% ipython --no-banner

In [1]: import numpy as np

In [2]: np.set_printoptions(precision=2, suppress=True, linewidth=140)

In [3]: rd = lambda a: np.round(a, 2) + 0

In [4]: E = np.loadtxt("mat.csv", delimiter=",")

In [5]: print(rd(E))
[[-0.14  0.23 -0.09 -0.23  0.1  -0.25  0.01 -0.5  -0.16  0.57]
 [-0.45 -0.46 -0.18 -0.28  0.03 -0.14 -0.04 -0.1  -0.57 -0.11]
 [ 0.27  0.32 -0.4   0.07  0.53  0.2  -0.28 -0.07 -0.36 -0.35]
 [ 0.36 -0.16  0.02 -0.6   0.34  0.03  0.44  0.39 -0.03  0.14]
 [-0.18  0.27 -0.25 -0.29  0.13 -0.25  0.28 -0.34  0.5  -0.37]
 [ 0.05  0.27 -0.11  0.42  0.2  -0.15  0.33  0.11 -0.17  0.44]
 [ 0.45 -0.41 -0.09 -0.04  0.03  0.33 -0.17 -0.52  0.2   0.24]
 [-0.27 -0.37  0.29  0.37  0.63  0.05  0.25 -0.16  0.15 -0.09]
 [-0.18  0.31  0.31 -0.13 -0.16  0.68  0.37 -0.25 -0.25 -0.08]
 [ 0.36  0.11  0.66 -0.06  0.04 -0.45 -0.08 -0.24 -0.26 -0.24]
 [-0.32  0.21  0.31 -0.29  0.35  0.16 -0.55  0.21  0.22  0.25]]

In [6]: vec = np.array([0, 3, -3, 2, 3, -3, -2, -1, 3, -3])

In [7]: target = E @ vec

In [8]: print(rd(np.linalg.pinv(E) @ E))
[[1. 0. 0. 0. 0. 0. 0. 0. 0. 0.]
 [0. 1. 0. 0. 0. 0. 0. 0. 0. 0.]
 [0. 0. 1. 0. 0. 0. 0. 0. 0. 0.]
 [0. 0. 0. 1. 0. 0. 0. 0. 0. 0.]
 [0. 0. 0. 0. 1. 0. 0. 0. 0. 0.]
 [0. 0. 0. 0. 0. 1. 0. 0. 0. 0.]
 [0. 0. 0. 0. 0. 0. 1. 0. 0. 0.]
 [0. 0. 0. 0. 0. 0. 0. 1. 0. 0.]
 [0. 0. 0. 0. 0. 0. 0. 0. 1. 0.]
 [0. 0. 0. 0. 0. 0. 0. 0. 0. 1.]]

In [9]: rng = np.random.default_rng(720)

In [10]: target = target + 0.05 * rng.normal(size=11)

In [11]: print(rd(target))
[-0.21 -2.11  3.86 -2.66  4.47  0.36 -1.15  0.9  -3.75  0.09  0.51]

In [12]: c, *_ = np.linalg.lstsq(E, target)

In [13]: print(c.round())
[ 0.  3. -3.  2.  3. -3. -2. -1.  3. -3.]

In [14]: print(rd(E.T @ (target - E @ c)))
[0. 0. 0. 0. 0. 0. 0. 0. 0. 0.]

In [15]: print(rd(c))
[ 0.06  2.97 -2.93  2.04  3.   -2.96 -2.06 -1.02  3.04 -3.04]

In [16]: Y = np.c_[E[:, :4] @ np.array([[1, 0, 0, 2], [1, 2, 3, 2], [2, 2, 3, 0], [3, 3, 0, 3]]), np.array([-8, 2, -9, 6, -3, 7, 9, -9, -3, -8, 3])]

In [17]: print(rd(Y))
[[-0.77 -0.4   0.42 -0.5  -8.  ]
 [-2.1  -2.11 -1.92 -2.65  2.  ]
 [ 0.01  0.06 -0.22  1.39 -9.  ]
 [-1.54 -2.06 -0.4  -1.39  6.  ]
 [-1.29 -0.84  0.06 -0.7  -3.  ]
 [ 1.36  1.59  0.49  1.9   7.  ]
 [-0.28 -1.14 -1.52 -0.06  9.  ]
 [ 1.07  0.98 -0.22 -0.15 -9.  ]
 [ 0.37  0.87  1.88 -0.12 -3.  ]
 [ 1.61  1.36  2.32  0.76 -8.  ]
 [-0.35  0.17  1.55 -1.07  3.  ]]

In [18]: print(rd(np.linalg.norm(np.linalg.qr(E)[0].T @ Y, axis=0) ** 2 / ((Y ** 2).sum(axis=0) + 1e-12)))
[1.   1.   1.   1.   0.69]

In [19]: print(rd(np.linalg.lstsq(E, Y[:, 0])[0]))
[1. 1. 2. 3. 0. 0. 0. 0. 0. 0.]

In [20]: P = E @ np.linalg.solve(E.T @ E, E.T)

In [21]: print(np.allclose(P @ P, P))
True

In [22]: print(rd(P))
[[ 0.8   0.15 -0.05 -0.03  0.13  0.25  0.15 -0.1   0.03  0.07  0.12]
 [ 0.15  0.89  0.03  0.02 -0.1  -0.19 -0.11  0.08 -0.02 -0.05 -0.09]
 [-0.05  0.03  0.99 -0.01  0.03  0.06  0.03 -0.02  0.01  0.02  0.03]
 [-0.03  0.02 -0.01  1.    0.02  0.04  0.02 -0.01  0.    0.01  0.02]
 [ 0.13 -0.1   0.03  0.02  0.92 -0.16 -0.09  0.07 -0.02 -0.05 -0.08]
 [ 0.25 -0.19  0.06  0.04 -0.16  0.68 -0.19  0.13 -0.04 -0.09 -0.16]
 [ 0.15 -0.11  0.03  0.02 -0.09 -0.19  0.89  0.07 -0.02 -0.05 -0.09]
 [-0.1   0.08 -0.02 -0.01  0.07  0.13  0.07  0.95  0.02  0.04  0.06]
 [ 0.03 -0.02  0.01  0.   -0.02 -0.04 -0.02  0.02  0.99 -0.01 -0.02]
 [ 0.07 -0.05  0.02  0.01 -0.05 -0.09 -0.05  0.04 -0.01  0.97 -0.04]
 [ 0.12 -0.09  0.03  0.02 -0.08 -0.16 -0.09  0.06 -0.02 -0.04  0.92]]

In [23]: print(np.linalg.matrix_rank(np.eye(11) - P))
1
